>>> import numpy as np
>>> from numpy import linalg as LA
>>> np.set_printoptions(precision=2, suppress=True, linewidth=120)
>>> rnd = lambda a: np.round(a, 2) + 0
>>> rng = np.random.default_rng(148)
>>> m1 = np.eye(8, dtype=int)[rng.permutation(8)]
>>> m1
array([[0, 0, 0, 0, 0, 1, 0, 0],
       [0, 0, 0, 0, 0, 0, 0, 1],
       [0, 0, 0, 1, 0, 0, 0, 0],
       [0, 0, 0, 0, 1, 0, 0, 0],
       [0, 0, 0, 0, 0, 0, 1, 0],
       [0, 0, 1, 0, 0, 0, 0, 0],
       [1, 0, 0, 0, 0, 0, 0, 0],
       [0, 1, 0, 0, 0, 0, 0, 0]])
>>> m1 @ np.ones(8)
array([1., 1., 1., 1., 1., 1., 1., 1.])
>>> m1.sum(axis=1)
array([1, 1, 1, 1, 1, 1, 1, 1])
>>> LA.matrix_power(m1, 100)
array([[0, 0, 0, 0, 1, 0, 0, 0],
       [0, 1, 0, 0, 0, 0, 0, 0],
       [1, 0, 0, 0, 0, 0, 0, 0],
       [0, 0, 0, 0, 0, 1, 0, 0],
       [0, 0, 1, 0, 0, 0, 0, 0],
       [0, 0, 0, 0, 0, 0, 1, 0],
       [0, 0, 0, 1, 0, 0, 0, 0],
       [0, 0, 0, 0, 0, 0, 0, 1]])
>>> LA.matrix_power(m1, 2)
array([[0, 0, 1, 0, 0, 0, 0, 0],
       [0, 1, 0, 0, 0, 0, 0, 0],
       [0, 0, 0, 0, 1, 0, 0, 0],
       [0, 0, 0, 0, 0, 0, 1, 0],
       [1, 0, 0, 0, 0, 0, 0, 0],
       [0, 0, 0, 1, 0, 0, 0, 0],
       [0, 0, 0, 0, 0, 1, 0, 0],
       [0, 0, 0, 0, 0, 0, 0, 1]])
>>> p = np.eye(8)[2]
>>> for _ in range(5):
...     p = p @ m1
...     print(p.round(2))
... 
[0. 0. 0. 1. 0. 0. 0. 0.]
[0. 0. 0. 0. 1. 0. 0. 0.]
[0. 0. 0. 0. 0. 0. 1. 0.]
[1. 0. 0. 0. 0. 0. 0. 0.]
[0. 0. 0. 0. 0. 1. 0. 0.]
